% ipython --no-banner

In [1]: import numpy as np

In [2]: np.set_printoptions(suppress=True, linewidth=160)

In [3]: E = np.loadtxt("layer3.csv", delimiter=",")

In [4]: E
Out[4]: 
array([[ 35., -45.,   5.,  21., -27.,   3.],
       [ 10., -40., -30.,   6., -24., -18.],
       [-40.,  10.,  -5., -24.,   6.,  -3.],
       [  7.,  -9.,   1.,  14., -18.,   2.],
       [  2.,  -8.,  -6.,   4., -16., -12.],
       [ -8.,   2.,  -1., -16.,   4.,  -2.]])

In [5]: A2 = E[0, 0] * E[1:] - np.outer(E[1:, 0], E[0])

In [6]: A2
Out[6]: 
array([[    0.,  -950., -1100.,     0.,  -570.,  -660.],
       [    0., -1450.,    25.,     0.,  -870.,    15.],
       [    0.,     0.,     0.,   343.,  -441.,    49.],
       [    0.,  -190.,  -220.,    98.,  -506.,  -426.],
       [    0.,  -290.,     5.,  -392.,   -76.,   -46.]])

In [7]: np.linalg.matrix_rank(A2), np.linalg.matrix_rank(E)
Out[7]: (np.int64(5), np.int64(6))

In [8]: A2 = E / np.sqrt((E ** 2).mean(axis=1, keepdims=True))

In [9]: A2[0].round(1)
Out[9]: array([ 1.3, -1.7,  0.2,  0.8, -1. ,  0.1])

In [10]: np.linalg.matrix_rank(A2) == np.linalg.matrix_rank(E)
Out[10]: np.True_

In [11]: np.round(np.linalg.norm(A2, axis=1), 1)
Out[11]: array([2.4, 2.4, 2.4, 2.4, 2.4, 2.4])

In [12]: np.linalg.matrix_rank(E - E.mean(axis=1, keepdims=True))
Out[12]: np.int64(5)

In [13]: (E - E.T) / 2
Out[13]: 
array([[  0. , -27.5,  22.5,   7. , -14.5,   5.5],
       [ 27.5,   0. , -20. ,   7.5,  -8. , -10. ],
       [-22.5,  20. ,   0. , -12.5,   6. ,  -1. ],
       [ -7. ,  -7.5,  12.5,   0. , -11. ,   9. ],
       [ 14.5,   8. ,  -6. ,  11. ,   0. ,  -8. ],
       [ -5.5,  10. ,   1. ,  -9. ,   8. ,   0. ]])

In [14]: np.allclose(E @ E.T, E.T @ E)
Out[14]: False

In [15]: np.trace(E)
Out[15]: np.float64(-14.0)

In [16]: np.round(np.linalg.matrix_power(E, 3), 1)
Out[16]: 
array([[-47817., -28175., -16583., -37422., -22050., -12978.],
       [ -9338., -92414., -34454.,  -7308., -72324., -26964.],
       [ -7728., -11914., -56189.,  -6048.,  -9324., -43974.],
       [-12474.,  -7350.,  -4326., -10395.,  -6125.,  -3605.],
       [ -2436., -24108.,  -8988.,  -2030., -20090.,  -7490.],
       [ -2016.,  -3108., -14658.,  -1680.,  -2590., -12215.]])

In [17]: E @ E
Out[17]: 
array([[  644.,   308.,  1680.,   483.,   231.,  1260.],
       [ 1288.,   952.,  1568.,   966.,   714.,  1176.],
       [-1232.,  1512.,  -532.,  -924.,  1134.,  -399.],
       [  161.,    77.,   420.,   161.,    77.,   420.],
       [  322.,   238.,   392.,   322.,   238.,   392.],
       [ -308.,   378.,  -133.,  -308.,   378.,  -133.]])

In [18]: K = np.load("dump.npy")

In [19]: K
Out[19]: 
array([[ 2.8,  5.4, -1.7,  2.8],
       [ 8.4,  3.4, -5.9,  7. ],
       [ 0.5, -0.2, -3.2,  2.1],
       [-2.4,  2.4,  0.2, -0.4],
       [ 3.8,  0.8, -3.2,  3.8],
       [ 0.5,  0.9, -1.8,  1.7],
       [ 2.8,  3.4, -3.4,  3.4],
       [ 3.6,  2.5, -2.9,  3.6],
       [ 8.3, -0.3, -9.7,  8.2],
       [ 6.7,  2.7, -6.5,  6.4],
       [ 2.8,  1.8, -2.2,  3. ],
       [ 1.6,  2.7, -0.2,  1.7],
       [ 0.3,  1.1, -1.3,  1.4],
       [ 4.1,  6. , -0.6,  3.1]])

In [20]: d = np.linalg.norm(K[:, None] - K[None], axis=-1)

In [21]: np.round(np.linalg.norm(K, axis=1), 1)
Out[21]: array([ 6.9, 12.9,  3.9,  3.4,  6.3,  2.7,  6.5,  6.4, 15.2, 11.6,  5. ,  3.6,  2.2,  7.9])

In [22]: np.round(np.linalg.norm(K - K.mean(axis=0), axis=1), 1)
Out[22]: array([ 3.4,  7.1,  3.9,  7.5,  1.7,  3.7,  1.2,  0.6, 10.1,  5.8,  1.1,  3.7,  4.1,  4.5])

In [23]: np.flatnonzero(d[6] < d.mean() / 2)
Out[23]: array([ 0,  4,  6,  7, 10])

In [24]: Xc = K - K.mean(axis=0)

In [25]: evecs = np.linalg.svd(Xc)[2][:3]

In [26]: A2 = Xc - Xc @ evecs.T @ evecs

In [27]: np.round((Xc @ evecs.T).std(axis=0), 1)
Out[27]: array([4.4, 2. , 0.6])

In [28]: np.round(np.cov(Xc @ evecs.T, rowvar=False), 1) + 0
Out[28]: 
array([[21. ,  0. ,  0. ],
       [ 0. ,  4.5,  0. ],
       [ 0. ,  0. ,  0.4]])

In [29]: round(np.linalg.norm(A2) / np.linalg.norm(Xc), 1)
Out[29]: np.float64(0.0)

In [30]: m1 = np.array([[5.0, 4.0, 0.0, 0.0, 0.0],
    ...:     [4.0, 9.0, 4.0, 0.0, 0.0],
    ...:     [0.0, 4.0, 8.0, 4.0, 0.0],
    ...:     [0.0, 0.0, 4.0, -8.0, 4.0],
    ...:     [0.0, 0.0, 0.0, 4.0, -6.0]])

In [31]: A2 = m1 / np.linalg.norm(m1, axis=1, keepdims=True)

In [32]: gram = A2 @ A2.T

In [33]: gram.round(1) + 0
Out[33]: 
array([[ 1. ,  0.8,  0.3,  0. ,  0. ],
       [ 0.8,  1. ,  0.7,  0.2,  0. ],
       [ 0.3,  0.7,  1. ,  0. ,  0.2],
       [ 0. ,  0.2,  0. ,  1. , -0.8],
       [ 0. ,  0. ,  0.2, -0.8,  1. ]])

In [34]: gram[2].round(1) + 0
Out[34]: array([0.3, 0.7, 1. , 0. , 0.2])

In [35]: np.round(np.linalg.norm(A2, axis=1), 1)
Out[35]: array([1., 1., 1., 1., 1.])

In [36]: np.round(np.degrees(np.arccos(np.clip(gram[2, 1], -1, 1))), 1)
Out[36]: np.float64(49.2)

In [37]: evals, evecs = np.linalg.eigh(m1)

In [38]: evals.round(1)
Out[38]: array([-11.7,  -3.4,   1.9,   7.3,  13.9])

In [39]: np.unique(evals.round(6) + 0, return_counts=True)[1]
Out[39]: array([1, 1, 1, 1, 1])

In [40]: np.round(np.linalg.svd(m1, compute_uv=False), 1)
Out[40]: array([13.9, 11.7,  7.3,  3.4,  1.9])

In [41]: np.round(np.linalg.eigvalsh(m1 + -2 * np.eye(5)), 1)
Out[41]: array([-13.7,  -5.4,  -0.1,   5.3,  11.9])

In [42]: np.round(evecs.T @ evecs, 1) + 0
Out[42]: 
array([[1., 0., 0., 0., 0.],
       [0., 1., 0., 0., 0.],
       [0., 0., 1., 0., 0.],
       [0., 0., 0., 1., 0.],
       [0., 0., 0., 0., 1.]])

In [43]: np.abs(evecs[:, -1]).round(6).argmax()
Out[43]: np.int64(1)

In [44]: def softmax(z):
    ...:     e = np.exp(z - z.max(axis=-1, keepdims=True))
    ...:     return e / e.sum(axis=-1, keepdims=True)
    ...: 

In [45]: np.round(softmax(m1[0] + 3), 1) + 0
Out[45]: array([0.7, 0.3, 0. , 0. , 0. ])

In [46]: np.round(softmax(m1[0]), 1) + 0
Out[46]: array([0.7, 0.3, 0. , 0. , 0. ])

In [47]: att = m1 @ m1.T / np.sqrt(5)

In [48]: softmax(att).round(6).argmax(axis=1)
Out[48]: array([1, 1, 2, 3, 4])

In [49]: np.round(softmax(att)[0] @ m1, 1) + 0
Out[49]: array([4., 9., 4., 0., 0.])

In [50]: np.round(softmax(att + np.triu(np.full(att.shape, -np.inf), 1)), 1) + 0
Out[50]: 
array([[1., 0., 0., 0., 0.],
       [0., 1., 0., 0., 0.],
       [0., 0., 1., 0., 0.],
       [0., 0., 0., 1., 0.],
       [0., 0., 0., 0., 1.]])

In [51]: hat = np.triu(np.array([[4, 5, 5, 1, 4],
    ...:     [-2, -5, -3, -1, 5],
    ...:     [1, -3, -2, -2, 3],
    ...:     [5, 1, -2, -1, -2],
    ...:     [-5, 0, -4, -4, 3]]), 1) + np.eye(5)

In [52]: A2 = hat @ m1 @ np.linalg.inv(hat)

In [53]: A2
Out[53]: 
array([[  25.,  -56., -229., -511., -175.],
       [   4.,  -23., -113., -237.,  -70.],
       [   0.,    4.,   12.,   60.,   38.],
       [   0.,    0.,    4.,   -8.,  -12.],
       [   0.,    0.,    0.,    4.,    2.]])

In [54]: np.linalg.matrix_rank(A2)
Out[54]: np.int64(5)

In [55]: np.trace(A2), np.trace(m1)
Out[55]: (np.float64(8.0), np.float64(8.0))
